% ipython --no-banner

In [1]: import numpy as np

In [2]: np.set_printoptions(precision=2, suppress=True, linewidth=200)

In [3]: data = np.load("m.npy")

In [4]: print(data)
[[  2.58   2.01  15.06]
 [  4.85  -6.62 -18.25]
 [ -0.06  -7.23  13.92]
 [  3.01   7.34  -1.93]
 [  1.84   2.06   6.25]
 [ -5.04  -9.05   9.45]
 [ 11.67  -1.73   1.1 ]
 [ -1.45   7.35   5.86]
 [  8.05   2.35  12.72]
 [  4.29   2.09   6.83]
 [ -3.48   7.56 -15.47]
 [ -1.15  -2.73 -10.94]
 [ 12.78   2.63   4.68]
 [ -9.11   2.86   4.66]
 [  4.41  -1.75  -3.67]
 [  4.41   1.     1.12]
 [ -5.03  -3.69   4.26]
 [ -6.45  -1.61   3.62]
 [  5.73   2.09  11.12]
 [  5.09 -10.78  -9.18]
 [-10.11   2.57   7.57]
 [  2.55   0.18 -10.38]
 [ -1.21  -6.27  -3.77]]

In [5]: basis = data[[14, 2]].astype(float)

In [6]: for _ in range(5):
   ...:     lab = np.linalg.norm(data[:, None] - basis, axis=-1).argmin(axis=1)
   ...:     basis = np.array([data[lab == j].mean(axis=0) for j in range(2)])
   ...: 

In [7]: print(lab)
[1 0 1 0 1 1 0 1 1 1 0 0 0 1 0 0 1 1 1 0 1 0 0]

In [8]: print(np.abs(basis[1] - basis[0]).argmax())
2

In [9]: d = np.linalg.norm(data[:, None] - data[None], axis=-1)

In [10]: print(d.shape)
(23, 23)

In [11]: print(np.unravel_index(d.round(6).argmax(), d.shape))
(np.int64(0), np.int64(1))

In [12]: print(d[21].round(6).argsort(kind="stable")[:4])
[21 11 14 22]

In [13]: P = data @ np.linalg.solve(data.T @ data, data.T)

In [14]: print(round(float(np.trace(P)), 2))
3.0

In [15]: print(np.allclose(P @ P, P))
True

In [16]: print(np.linalg.matrix_rank(np.eye(23) - P))
20

In [17]: print(P @ data[:, 2])
[ 15.06 -18.25  13.92  -1.93   6.25   9.45   1.1    5.86  12.72   6.83 -15.47 -10.94   4.68   4.66  -3.67   1.12   4.26   3.62  11.12  -9.18   7.57 -10.38  -3.77]

In [18]: Xc = data - data.mean(axis=0)

In [19]: U, sigma, VT = np.linalg.svd(Xc, full_matrices=False)

In [20]: print(VT[0] * np.sign(VT[0, np.abs(VT[0]).argmax()]))
[-0.05  0.11  0.99]

In [21]: print(np.abs(VT[0]).argmax())
2

In [22]: print(np.abs(U[:, 0]).argmax())
1

In [23]: print(np.round(Xc.mean(axis=0), 2) + 0)
[0. 0. 0.]

In [24]: J = np.load("sample17.npy")

In [25]: print(J)
[[ 1 -1 -1  1 -1  1  1 -1]
 [ 1 -1  1 -1  1 -1  1 -1]
 [ 1  1  1  1 -1 -1 -1 -1]]

In [26]: U, sigma, VT = np.linalg.svd(J, full_matrices=False)

In [27]: print(U.shape, sigma.shape, VT.shape)
(3, 3) (3,) (3, 8)

In [28]: print(sigma)
[2.83 2.83 2.83]

In [29]: print(round(float(np.sqrt((sigma ** 2).sum())), 2), round(np.linalg.norm(J), 2))
4.9 4.9

In [30]: B = J / np.sqrt((J ** 2).mean(axis=1, keepdims=True))

In [31]: print(np.linalg.matrix_rank(B) == np.linalg.matrix_rank(J))
True

In [32]: print(np.linalg.norm(B, axis=1))
[2.83 2.83 2.83]

In [33]: x0 = np.array([-1, 7, 1, -1, -6, 7, -7, -2])

In [34]: print(J @ np.eye(8)[0])
[1. 1. 1.]

In [35]: print(np.sign((J @ x0).round(6)))
[-1 -1  1]

In [36]: print(J @ (2 * x0))
[ -4 -48  28]

In [37]: print((J @ x0).argmax())
2

In [38]: print(J @ np.ones(8))
[0. 0. 0.]

In [39]: B = J / np.linalg.norm(J, axis=1, keepdims=True)

In [40]: cov = B @ B.T

In [41]: print(np.linalg.norm(B, axis=1))
[1. 1. 1.]

In [42]: print((np.abs(cov) > 0.9).astype(int))
[[1 0 0]
 [0 1 0]
 [0 0 1]]

In [43]: X = np.array([[1, 3, 2], [0, 3, 0], [3, 0, 2], [1, 3, 2]])

In [44]: print(X)
[[1 3 2]
 [0 3 0]
 [3 0 2]
 [1 3 2]]

In [45]: # rows 0 and 3 are equal

In [46]: def softmax(z):
    ...:     e = np.exp(z - z.max(axis=-1, keepdims=True))
    ...:     return e / e.sum(axis=-1, keepdims=True)
    ...: 

In [47]: print(softmax(X).sum(axis=1))
[1. 1. 1. 1.]

In [48]: print(softmax(X[3]))
[0.09 0.67 0.24]

In [49]: att = X @ X.T / np.sqrt(3)

In [50]: print(softmax(att).round(6).argmax(axis=1))
[0 0 2 0]

In [51]: print(softmax(att)[3] @ X)
[0.99 2.97 1.95]

In [52]: W1 = np.array([[2, 1, 2, 1, 1],
    ...:     [1, 1, 2, 0, 1],
    ...:     [0, 2, 1, 2, 1],
    ...:     [0, 0, 0, 1, 2],
    ...:     [2, 1, 0, 1, 2],
    ...:     [0, 0, 0, 2, 0],
    ...:     [2, 0, 2, 1, 2],
    ...:     [1, 2, 2, 2, 2]])

In [53]: b = np.array([-2, 2, 1, 0, -1])

In [54]: hid = np.maximum(J @ W1 + b, 0)

In [55]: print(np.linalg.matrix_rank(hid))
2

In [56]: print((hid > 0).astype(int))
[[0 0 0 0 0]
 [1 1 1 0 0]
 [0 1 1 0 0]]

In [57]: basis = np.array([[6, 5, 7], [0, 0, 1], [9, 3, 8], [3, 3, 8], [5, 2, 0]])

In [58]: print(W1 @ basis)
[[38 21 39]
 [29 13 24]
 [20 11 26]
 [13  7  8]
 [25 17 23]
 [ 6  6 16]
 [43 23 38]
 [40 21 41]]

In [59]: print((hid @ basis).round(6).argmax(axis=1))
[0 2 2]

In [60]: print(hid @ basis)
[[ 0  0  0]
 [30 16 33]
 [18  6 19]]

In [61]: t3 = np.stack([X, -1 * X, X[::-1]])

In [62]: print(t3.shape)
(3, 4, 3)

In [63]: print(np.linalg.matrix_rank(t3.reshape(3, -1)))
2

In [64]: print((t3 @ X.T).shape)
(3, 4, 4)

In [65]: B = np.array([[1, 2, 0], [3, 3, 3]])

In [66]: basis = np.kron(B, X)

In [67]: print(basis.shape)
(8, 9)

In [68]: print(basis)
[[1 3 2 2 6 4 0 0 0]
 [0 3 0 0 6 0 0 0 0]
 [3 0 2 6 0 4 0 0 0]
 [1 3 2 2 6 4 0 0 0]
 [3 9 6 3 9 6 3 9 6]
 [0 9 0 0 9 0 0 9 0]
 [9 0 6 9 0 6 9 0 6]
 [3 9 6 3 9 6 3 9 6]]

In [69]: print(round(np.linalg.norm(basis, 2), 2), round(float(np.linalg.norm(B, 2) * np.linalg.norm(X, 2)), 2))
33.72 33.72

In [70]: print(np.linalg.matrix_rank(basis))
6

In [71]: feats = np.loadtxt("x.csv", delimiter=",")

In [72]: print(feats)
[[7.86 3.17 5.04]
 [7.98 3.31 4.68]
 [7.77 3.04 4.93]
 [7.88 2.79 5.08]
 [8.   2.62 4.86]
 [8.23 2.75 4.95]
 [8.4  2.78 4.39]
 [7.94 3.29 5.16]
 [8.2  3.05 5.4 ]
 [7.95 3.07 4.99]
 [8.72 3.36 4.55]
 [8.04 2.44 4.84]
 [4.98 5.34 8.91]
 [5.04 4.78 9.35]
 [4.92 5.33 9.12]
 [4.9  4.54 9.36]
 [4.73 4.97 8.97]
 [5.2  4.54 9.08]
 [5.1  5.19 9.18]
 [5.28 5.09 8.61]
 [5.14 5.01 9.22]
 [4.59 4.8  9.12]
 [5.05 5.3  8.82]
 [4.83 4.72 9.12]]

In [73]: basis = feats[[9, 4]].astype(float)

In [74]: for _ in range(6):
    ...:     lab = np.linalg.norm(feats[:, None] - basis, axis=-1).argmin(axis=1)
    ...:     basis = np.array([feats[lab == j].mean(axis=0) for j in range(2)])
    ...: 

In [75]: print(lab)
[1 1 1 1 1 1 1 1 1 1 1 1 0 0 0 0 0 0 0 0 0 0 0 0]

In [76]: print(basis)
[[4.98 4.97 9.07]
 [8.08 2.97 4.91]]

In [77]: u, v = basis[1], basis[0]

In [78]: print(np.round(u @ u, 2))
98.2

In [79]: pr = (u @ v) / (u @ u) * u

In [80]: print(v - pr)
[-3.21  1.96  4.1 ]

In [81]: print(round((v - pr) @ u, 2))
-0.0

In [82]: print(np.outer(u, v))
[[40.24 40.14 73.31]
 [14.8  14.77 26.97]
 [24.43 24.37 44.5 ]]

In [83]: Xc = feats - feats.mean(axis=0)

In [84]: U, sigma, VT = np.linalg.svd(Xc, full_matrices=False)

In [85]: print(np.round(sigma ** 2 / (sigma ** 2).sum(), 2) + 0)
[0.98 0.01 0.  ]

In [86]: print(np.abs(VT[0]).argmax())
2

In [87]: print(np.searchsorted(np.cumsum(sigma ** 2) / (sigma ** 2).sum(), 0.9) + 1)
1

In [88]: print(sigma)
[13.69  1.46  0.86]

In [89]: print((np.sign(U[:, 0]) == np.sign(U[0, 0])).astype(int))
[1 1 1 1 1 1 1 1 1 1 1 1 0 0 0 0 0 0 0 0 0 0 0 0]

In [90]: cov = np.cov(feats, rowvar=False)

In [91]: print(np.argsort(-feats.std(axis=0).round(6), kind="stable"))
[2 0 1]

In [92]: print(np.median(feats, axis=0))
[6.53 3.95 7.  ]

In [93]: print(np.argwhere(np.triu(np.abs(np.corrcoef(feats.T)) > 0.8, 1)))
[[0 1]
 [0 2]
 [1 2]]

In [94]: print(np.linalg.eigvalsh(cov)[::-1])
[8.14 0.09 0.03]

In [95]: x0 = np.array([2, 1, 0])

In [96]: rhs = feats @ x0

In [97]: print(np.round(np.linalg.solve(feats.T @ feats, feats.T @ rhs), 2) + 0)
[2. 1. 0.]

In [98]: print(np.round(np.linalg.lstsq(feats, rhs)[0], 2) + 0)
[2. 1. 0.]

In [99]: rng = np.random.default_rng(155)

In [100]: rhs = rhs + 0.02 * rng.normal(size=24)

In [101]: print(rhs)
[18.9  19.24 18.57 18.55 18.66 19.16 19.6  19.19 19.47 18.95 20.79 18.52 15.27 14.85 15.18 14.36 14.39 14.94 15.39 15.66 15.28 14.01 15.38 14.37]

In [102]: b, *_ = np.linalg.lstsq(feats, rhs)

In [103]: print([round(float(np.linalg.norm(np.linalg.solve(feats.T @ feats + lam * np.eye(3), feats.T @ rhs))), 2) for lam in (0, 1, 10, 100)])
[2.23, 2.15, 2.05, 1.77]

In [104]: print(b.round())
[2. 1. 0.]

In [105]: print(np.round(feats.T @ (rhs - feats @ b), 2) + 0)
[0. 0. 0.]

In [106]: mat = np.vander(np.arange(4) - 2, 4, increasing=True)

In [107]: print(mat)
[[ 1 -2  4 -8]
 [ 1 -1  1 -1]
 [ 1  0  0  0]
 [ 1  1  1  1]]

In [108]: # row 0 is much longer than the rest

In [109]: print(np.linalg.eigvals(mat))
[ 1.57+3.04j  1.57-3.04j -1.44+0.j   -0.71+0.j  ]

In [110]: print(np.einsum("ij,ji->", mat, mat))
-11

In [111]: O, r_ = np.linalg.qr(mat)

In [112]: print(np.trace(O @ O.T))
4.0

In [113]: print(r_)
[[-2.    1.   -3.    4.  ]
 [ 0.    2.24 -2.24  6.26]
 [ 0.    0.    2.   -3.  ]
 [ 0.    0.    0.    1.34]]

In [114]: print(np.abs(np.diag(r_)))
[2.   2.24 2.   1.34]

In [115]: print(O)
[[-0.5  -0.67  0.5  -0.22]
 [-0.5  -0.22 -0.5   0.67]
 [-0.5   0.22 -0.5  -0.67]
 [-0.5   0.67  0.5   0.22]]

In [116]: P = np.triu(np.array([[0, 2, 1, 0], [-1, -1, 2, 0], [2, -1, -1, 0], [2, -1, -2, 0]]), 1) + np.eye(4)

In [117]: B = P @ mat @ np.linalg.inv(P)

In [118]: print(np.poly(B))
[ 1. -1.  6. 22. 12.]

In [119]: print(B)
[[  4. -12.  26. -10.]
 [  3.  -7.  12.  -1.]
 [  1.  -2.   3.   0.]
 [  1.  -1.   2.   1.]]

In [120]: W0 = np.array([[-9, 3, 8, 1], [3, 9, 6, -2], [3, 9, 6, -2]])

In [121]: # rows and columns are dependent

In [122]: U, sigma, VT = np.linalg.svd(W0)

In [123]: vecs = VT[:(sigma > 1e-8).sum()]

In [124]: x0 = W0[2] + 2 * W0[0] + rng.integers(2) * np.eye(4)[3]

In [125]: print(x0)
[-15.  15.  22.   0.]

In [126]: print(vecs.T @ vecs)
[[ 0.8   0.22 -0.29 -0.17]
 [ 0.22  0.62  0.41 -0.14]
 [-0.29  0.41  0.53 -0.02]
 [-0.17 -0.14 -0.02  0.05]]

In [127]: print(np.allclose(vecs.T @ vecs @ x0, x0))
True

In [128]: M = np.load("data.npy")

In [129]: print(M)
[[ 1.23  2.17 -0.9 ]
 [ 3.61  6.65 -3.02]
 [ 4.24  7.67 -3.49]
 [-4.83 -8.75  3.93]
 [-4.22 -7.72  3.47]
 [-4.19 -7.72  3.52]
 [-1.78 -3.25  1.47]
 [ 4.24  7.69 -3.46]
 [ 4.88  8.81 -3.96]
 [-4.75 -8.75  3.96]
 [-1.2  -2.19  1.03]
 [ 0.65  1.14 -0.45]
 [-1.88 -3.34  1.48]
 [ 4.25  7.69 -3.51]
 [ 3.48  6.62 -3.  ]
 [-0.56 -1.16  0.51]
 [-4.83 -8.82  4.02]
 [ 4.77  8.74 -4.01]]

In [130]: U, sigma, VT = np.linalg.svd(M)

In [131]: print(sigma)
[34.76  0.21  0.12]

In [132]: B = U[:, :1] @ np.diag(sigma[:1]) @ VT[:1]

In [133]: print(np.linalg.matrix_rank(M, rtol=0.05))
1

In [134]: print(np.round(np.abs(M - B).max(), 2))
0.12

In [135]: print(np.round(np.linalg.norm(M - B) / np.linalg.norm(M), 2))
0.01
